>>> import numpy as np
>>> np.set_printoptions(suppress=True, linewidth=160)
>>> rnd = lambda a: np.round(a, 3) + 0
>>> K = np.load("out19.npy")
>>> K
array([[  2.79 ,   7.972,  -2.75 ,   1.74 ,  -4.559],
       [ -0.121, -12.38 ,  10.462,  -4.518,  -3.586],
       [  6.996,   3.442,  -4.951,  -3.806,  14.349],
       [ -1.04 ,   3.056,  -3.331,   2.869,  -5.562],
       [ -1.892,  -2.029,   3.566,   1.062,   6.902],
       [  8.325,  20.287,  -8.001,  -1.552,   8.744],
       [ -3.817,  -9.639,  11.279,  -4.227, -10.047],
       [ -6.717, -18.434,   9.774,  -0.884,  -8.482],
       [  5.965,  -4.835,   0.07 ,  -7.079,   9.452],
       [  5.304,   7.728,  -3.921,  -3.872,   6.709],
       [  5.348,  -7.913,   8.885,  -9.974,   3.286],
       [ -4.154,  16.219, -11.529,   9.17 ,  -8.709],
       [  3.663,   2.643,   0.373,  -2.935,   3.517],
       [  0.444,  10.666,  -6.08 ,   6.012,   0.218],
       [ -3.66 ,  -1.63 ,   1.381,  -0.309,  -5.148],
       [  1.603, -17.883,  10.307,  -5.343,   3.142],
       [  1.393,  -1.504,  -3.334,   4.685,  -3.985],
       [  2.086,   4.134,  -6.447,   4.224,  -0.82 ],
       [-13.656, -13.564,   5.405,   9.515, -14.445],
       [  0.972, -15.767,  12.133, -10.016,   1.759],
       [ -3.912,   7.088,  -5.511,   5.246,  -4.63 ],
       [ -1.395,  -4.573,   4.833,  -1.88 ,  -8.223],
       [  1.982,   0.203,   2.367,  -0.645,  -4.274],
       [  4.188,  10.497,  -7.491,  -1.438,   0.941],
       [  0.539,  15.315, -10.299,   5.432,   4.93 ],
       [ -6.037,  -4.122,   2.734,   2.908,  -8.891],
       [ -1.657, -20.282,  13.161,  -7.304,  -0.117],
       [  0.241, -18.693,  15.715,  -4.931,  -3.545],
       [ -4.86 ,  -0.728,   1.509,   2.002,  -7.436],
       [  2.539,  38.617, -17.75 ,   5.824,   3.171],
       [ -9.388, -11.428,  12.179,   3.901, -22.474],
       [  2.092,  15.899, -11.434,  11.067,  -4.618],
       [  4.725,  26.343, -18.642,   6.962,   2.064],
       [  5.564,  -6.098,   5.383,  -7.276,   3.136]])
>>> Ac = (K - K.mean(axis=0)) / K.std(axis=0)
>>> np.argwhere(np.abs(Ac) > 2)
array([[ 2,  4],
       [18,  0],
       [29,  1],
       [29,  2],
       [30,  4],
       [32,  2]])
>>> rnd(Ac.std(axis=0))
array([1., 1., 1., 1., 1.])
>>> b = np.linalg.lstsq(np.delete(Ac, 2, axis=1), Ac[:, 2])[0]
>>> np.abs(b).argmax()
np.int64(1)
>>> rnd(1 - np.var(Ac[:, 2] - np.delete(Ac, 2, axis=1) @ b))
np.float64(0.953)
>>> w1 = np.array([[4, -2, -2], [9, -2, 3], [-8, -4, 5], [-1, -7, 9], [1, -1, -5]])
>>> b = np.array([1, 3, 3])
>>> H = np.maximum(K @ w1 + b, 0)
>>> np.linalg.matrix_rank(H)
np.int64(3)
>>> rnd((H > 0).mean(axis=0))
array([0.471, 0.529, 0.588])
>>> cent = np.array([[2, 0, -2], [0, 1, -2], [0, 1, -2]])
>>> (H @ cent).round(6).argmax(axis=1)
array([0, 1, 0, 0, 0, 0, 1, 1, 1, 0, 1, 0, 0, 0, 1, 1, 1, 0, 1, 1, 0, 1, 1, 0, 0, 1, 1, 1, 1, 0, 1, 0, 0, 1])
>>> feats = np.load("case19.npy")
>>> feats
array([[ 0,  2,  1,  3, -2, -2, -6,  0,  2, -2],
       [-1, -1, -1,  0, -3,  1,  3, -1, -3,  1],
       [-1,  1,  2,  0,  0,  3,  9,  3,  2, -2],
       [ 2, -3,  2,  0,  3,  3,  9,  0, -1, -1],
       [ 1,  1, -1,  3,  0,  3,  9, -1, -2,  2],
       [-1,  1,  3,  1,  1,  0,  0,  1,  2, -3],
       [ 3,  0, -1,  0, -3, -3, -9,  0, -2,  2]])
>>> feats.sum(axis=1)
array([ -4,  -5,  17,  14,  15,   5, -13])
>>> np.abs(feats).max()
np.int64(9)
>>> np.unravel_index(np.abs(feats).argmax(), feats.shape)
(np.int64(2), np.int64(6))
>>> rnd(feats.mean(axis=0))
array([ 0.429,  0.143,  0.714,  1.   , -0.571,  0.714,  2.143,  0.286, -0.286, -0.429])
>>> rnd(np.linalg.norm(feats))
np.float64(24.187)
>>> rnd(np.linalg.norm(feats[5], 1)), rnd(np.linalg.norm(feats[5], np.inf))
(np.float64(13.0), np.float64(3.0))
>>> feats[5] @ feats[6]
np.int64(-19)
>>> rnd(np.linalg.norm(feats, axis=1))
array([ 8.124,  5.745, 10.63 , 10.863, 10.536,  5.196, 10.817])
>>> rnd(np.linalg.norm(feats[5] - feats[6]))
np.float64(13.491)
>>> F = np.load("w.npy")
>>> F
array([[0, 2, 2, 3, 2],
       [2, 4, 3, 2, 4],
       [2, 3, 4, 3, 2],
       [3, 2, 3, 0, 2],
       [2, 4, 2, 2, 2]])
>>> # symmetric, so the eigenvalues are real
>>> rnd(np.linalg.norm(F, "nuc"))
np.float64(18.937)
>>> rnd(np.linalg.norm(F[3] - F[1]))
np.float64(3.606)
>>> rnd(np.linalg.norm(F[3], 1)), rnd(np.linalg.norm(F[3], np.inf))
(np.float64(10.0), np.float64(3.0))
>>> W0 = np.load("layer11.npy")
>>> W0
array([[3, 1, 3, 1, 3, 1],
       [5, 2, 5, 2, 5, 2],
       [4, 0, 4, 0, 4, 0],
       [3, 1, 3, 1, 3, 1],
       [5, 2, 5, 2, 5, 2],
       [4, 0, 4, 0, 4, 0]])
>>> rng = np.random.default_rng(61941)
>>> z = rng.permutation(6)
>>> z
array([3, 4, 0, 5, 1, 2])
>>> B = W0[z][:, z]
>>> rnd(np.sort(np.abs(np.linalg.eigvals(B))))
array([ 0.,  0.,  0.,  0.,  0., 15.])
>>> np.diag(B)
array([1, 5, 3, 0, 2, 4])
